% ipython --no-banner

In [1]: import numpy as np

In [2]: from numpy import linalg as LA

In [3]: np.set_printoptions(precision=2, suppress=True, linewidth=100, legacy="1.25")

In [4]: rnd = lambda a: np.round(a, 2) + 0

In [5]: J = np.loadtxt("run2.csv", delimiter=",")

In [6]: print(rnd(J))
[[-1.66 -0.42  2.46]
 [ 2.5  -0.28  1.64]
 [ 0.    2.96  0.5 ]]

In [7]: Y = J / np.sqrt((J ** 2).mean(axis=1, keepdims=True))

In [8]: print(rnd(Y[1]))
[ 1.44 -0.16  0.95]

In [9]: rng = np.random.default_rng(73168)

In [10]: labels = rng.permutation(3)

In [11]: Y = J[:, labels] * rng.choice([-1, 1], 3)

In [12]: print(rnd(Y))
[[-2.46  0.42  1.66]
 [-1.64  0.28 -2.5 ]
 [-0.5  -2.96  0.  ]]

In [13]: U, _, VT = LA.svd(J.T @ Y)

In [14]: print(rnd(LA.lstsq(J, Y)[0]))
[[ 0.  0. -1.]
 [ 0. -1.  0.]
 [-1.  0.  0.]]

In [15]: print(rnd(U @ VT))
[[ 0.  0. -1.]
 [ 0. -1.  0.]
 [-1.  0.  0.]]

In [16]: A = np.load("m.npy")

In [17]: print(A)
[[1 0 2]
 [0 0 0]
 [0 0 0]
 [0 0 0]
 [2 1 1]
 [3 1 2]
 [0 0 0]
 [2 1 1]
 [0 0 0]
 [0 0 0]
 [0 0 0]
 [2 1 0]
 [2 1 1]
 [1 0 2]
 [0 0 0]
 [0 0 0]
 [2 1 0]
 [0 0 0]
 [0 0 0]
 [2 1 0]]

In [18]: Ac = A - A.mean(axis=0)

In [19]: U, sig, VT = LA.svd(Ac, full_matrices=False)

In [20]: print(rnd(Ac.mean(axis=0)))
[0. 0. 0.]

In [21]: print(rnd(sig))
[5.35 2.71 0.3 ]

In [22]: print(rnd(np.abs(VT[-1])))
[0.47 0.86 0.21]

In [23]: print(np.searchsorted(np.cumsum(sig ** 2) / (sig ** 2).sum(), 0.9) + 1)
2

In [24]: print(rnd(sig ** 2 / (sig ** 2).sum()))
[0.79 0.2  0.  ]

In [25]: D = LA.norm(A[:, None] - A[None], axis=-1)

In [26]: print(rnd(LA.norm(A - A.mean(axis=0), axis=1)))
[1.6  1.02 1.02 1.02 1.43 2.73 1.02 1.43 1.02 1.02 1.02 1.4  1.43 1.6  1.02 1.02 1.4  1.02 1.02
 1.4 ]

In [27]: print(np.flatnonzero(D[5] < D.mean() / 2))
[5]

In [28]: print(D[5].round(6).argsort(kind="stable")[:4])
[ 5  4  7 12]

In [29]: print(LA.matrix_rank(D ** 2))
5

In [30]: print(rnd(D[5]))
[2.24 3.74 3.74 3.74 1.41 0.   3.74 1.41 3.74 3.74 3.74 2.24 1.41 2.24 3.74 3.74 2.24 3.74 3.74
 2.24]

In [31]: print(rnd(D[:5, :5]))
[[0.   2.24 2.24 2.24 1.73]
 [2.24 0.   0.   0.   2.45]
 [2.24 0.   0.   0.   2.45]
 [2.24 0.   0.   0.   2.45]
 [1.73 2.45 2.45 2.45 0.  ]]
